% python3 -q
>>> import numpy as np
>>> import numpy.linalg as la
>>> np.set_printoptions(suppress=True, linewidth=140)
>>> arr = np.load("case9.npy")
>>> print(arr)
[[ 0  0  1  0  0]
 [ 0 -1  0  0  0]
 [ 0  0  0  0  0]]
>>> np.abs(np.diag(la.qr(arr)[1])) > 1e-9
array([False,  True, False])
>>> np.unravel_index(np.abs(arr).argmax(), arr.shape)
(np.int64(0), np.int64(2))
>>> arr.shape
(3, 5)
>>> np.round(arr.mean(axis=0), 2)
array([ 0.  , -0.33,  0.33,  0.  ,  0.  ])
>>> C2 = arr.T @ arr
>>> np.round(la.svd(arr, compute_uv=False) ** 2, 2)
array([1., 1., 0.])
>>> np.trace(C2), (arr ** 2).sum()
(np.int64(2), np.int64(2))
>>> print(np.diag(C2))
[0 1 1 0 0]
>>> rank = la.matrix_rank(arr)
>>> print(rank)
2
>>> null = la.svd(arr)[2][rank:].T
>>> null.shape
(5, 3)
>>> null @ null.T
array([[1., 0., 0., 0., 0.],
       [0., 0., 0., 0., 0.],
       [0., 0., 0., 0., 0.],
       [0., 0., 0., 1., 0.],
       [0., 0., 0., 0., 1.]])
>>> print([int(la.matrix_rank(arr[:i])) for i in range(1, len(arr) + 1)])
[1, 2, 2]
>>> arr @ null
array([[0., 0., 0.],
       [0., 0., 0.],
       [0., 0., 0.]])
>>> [int(la.matrix_rank(np.delete(arr, i, axis=0))) for i in range(3)]
[1, 1, 2]
>>> np.allclose(arr @ null, 0)
True
>>> la.matrix_rank(arr.T @ arr), la.matrix_rank(arr @ arr.T)
(np.int64(2), np.int64(2))
>>> np.round(la.svd(arr, compute_uv=False), 2)
array([1., 1., 0.])
>>> arr.T @ arr
array([[0, 0, 0, 0, 0],
       [0, 1, 0, 0, 0],
       [0, 0, 1, 0, 0],
       [0, 0, 0, 0, 0],
       [0, 0, 0, 0, 0]])
>>> feats = np.loadtxt("dump.csv", delimiter=",")
>>> feats
array([[-1.,  1., -1., -1., -2.],
       [ 0., -2., -1., -2., -2.],
       [ 0.,  0.,  1., -2., -2.],
       [ 0.,  0.,  0.,  0.,  1.],
       [ 0.,  0.,  0.,  0.,  0.]])
>>> # looks like rank 4
>>> Uu, sigma, VT = la.svd(arr)
>>> V = VT[:(sigma > 1e-8).sum()]
>>> rng = np.random.default_rng(836)
>>> vec = arr[1] + 5 * arr[0] + rng.integers(2) * np.eye(5)[3]
>>> vec
array([ 0., -1.,  5.,  0.,  0.])
>>> np.diag(V.T @ V)
array([0., 1., 1., 0., 0.])
>>> np.allclose(V.T @ V @ vec, vec)
True
>>> la.matrix_rank(np.vstack([arr, vec]))
np.int64(2)
>>> V.T @ V
array([[0., 0., 0., 0., 0.],
       [0., 1., 0., 0., 0.],
       [0., 0., 1., 0., 0.],
       [0., 0., 0., 0., 0.],
       [0., 0., 0., 0., 0.]])
>>> print(round(la.norm(vec - V.T @ V @ vec), 2))
0.0
>>> la.matrix_rank(feats, rtol=0.1)
np.int64(4)
>>> [round(float(x), 2) for x in la.svd(feats, compute_uv=False)[:3]]
[4.73, 2.26, 1.77]
>>> mat = np.load("block19.npy")
>>> mat
array([[ 0., -1., -4.,  4., -2.],
       [ 0., -4., -2.,  0., -4.],
       [ 0.,  0., -5.,  2., -2.],
       [ 0.,  3.,  4., -2., -2.],
       [ 0.,  5., -1.,  2.,  5.]])
>>> Uu, sigma, VT = la.svd(mat)
>>> sigma.round(2)
array([10.32,  8.36,  3.85,  1.69,  0.  ])
>>> Y = Uu[:, :4] @ np.diag(sigma[:4]) @ VT[:4]
>>> Y.round(2) + 0
array([[ 0., -1., -4.,  4., -2.],
       [ 0., -4., -2.,  0., -4.],
       [ 0.,  0., -5.,  2., -2.],
       [ 0.,  3.,  4., -2., -2.],
       [ 0.,  5., -1.,  2.,  5.]])
>>> la.matrix_rank(mat, rtol=0.05)
np.int64(4)
>>> np.round(la.norm(mat - Y) / la.norm(mat), 2)
np.float64(0.0)
>>> la.matrix_rank(Y)
np.int64(4)
>>> print(np.allclose(mat @ mat.T, mat.T @ mat))
False
>>> (mat + mat.T) / 2
array([[ 0. , -0.5, -2. ,  2. , -1. ],
       [-0.5, -4. , -1. ,  1.5,  0.5],
       [-2. , -1. , -5. ,  3. , -1.5],
       [ 2. ,  1.5,  3. , -2. ,  0. ],
       [-1. ,  0.5, -1.5,  0. ,  5. ]])
>>> np.round(la.det(mat), 2)
np.float64(0.0)
>>> np.trace(mat)
np.float64(-6.0)
>>> print(np.round(np.sort(np.abs(la.eigvals(mat))), 2))
[0.   0.79 2.77 2.77 7.25]
>>> print((mat - mat.T) / 2)
[[ 0.  -0.5 -2.   2.  -1. ]
 [ 0.5  0.  -1.  -1.5 -4.5]
 [ 2.   1.   0.  -1.  -0.5]
 [-2.   1.5  1.   0.  -2. ]
 [ 1.   4.5  0.5  2.   0. ]]
>>> np.round(la.matrix_power(mat, 4), 2)
array([[    0.,   310.,  2184.,  -976.,   342.],
       [    0.,   264.,  1066.,  -444.,   224.],
       [    0.,   336.,  1721.,  -742.,   316.],
       [    0.,  -270., -1940.,   872.,  -158.],
       [    0.,  -115.,    38.,   -52.,   -87.]])
>>> Y = mat / la.norm(mat, axis=1, keepdims=True)
>>> C2 = Y @ Y.T
>>> print(C2[4].round(2))
[-0.07 -0.85 -0.02 -0.07  1.  ]
>>> print((np.abs(C2) > 0.9).astype(int))
[[1 0 1 0 0]
 [0 1 0 0 0]
 [1 0 1 0 0]
 [0 0 0 1 0]
 [0 0 0 0 1]]
>>> np.argwhere(np.triu(np.abs(C2) > 0.95, 1))
array([], shape=(0, 2), dtype=int64)
>>> np.allclose(mat[:-1].T @ la.lstsq(mat[:-1].T, mat[-1])[0], mat[-1])
True
>>> np.round(mat @ la.pinv(mat) @ mat, 2) + 0
array([[ 0., -1., -4.,  4., -2.],
       [ 0., -4., -2.,  0., -4.],
       [ 0.,  0., -5.,  2., -2.],
       [ 0.,  3.,  4., -2., -2.],
       [ 0.,  5., -1.,  2.,  5.]])
>>> np.unique(mat.round(6), axis=0).shape
(5, 5)
>>> A = np.load("m.npy")
>>> A
array([[2.22, 1.8 , 0.78],
       [1.64, 1.8 , 1.03],
       [2.05, 2.25, 0.96],
       [1.97, 2.02, 1.4 ],
       [2.58, 2.01, 1.1 ],
       [1.78, 1.96, 0.93],
       [1.85, 2.22, 1.1 ],
       [1.77, 1.6 , 1.26],
       [1.91, 2.  , 1.19],
       [1.74, 1.89, 0.89],
       [2.1 , 1.91, 1.24],
       [2.41, 1.93, 1.27],
       [2.21, 2.34, 0.74],
       [1.69, 1.99, 1.22],
       [1.95, 1.71, 1.33],
       [1.98, 2.25, 0.7 ]])
>>> cen = (A - A.mean(axis=0)) / A.std(axis=0)
>>> np.argwhere(np.abs(cen) > 2)
array([[4, 0]])
>>> np.round(cen.std(axis=0), 2)
array([1., 1., 1.])
>>> beta = la.lstsq(np.delete(cen, 0, axis=1), cen[:, 0])[0]
>>> print(round(1 - np.var(cen[:, 0] - np.delete(cen, 0, axis=1) @ beta), 2))
0.05
>>> beta.round(2)
array([0.26, 0.06])
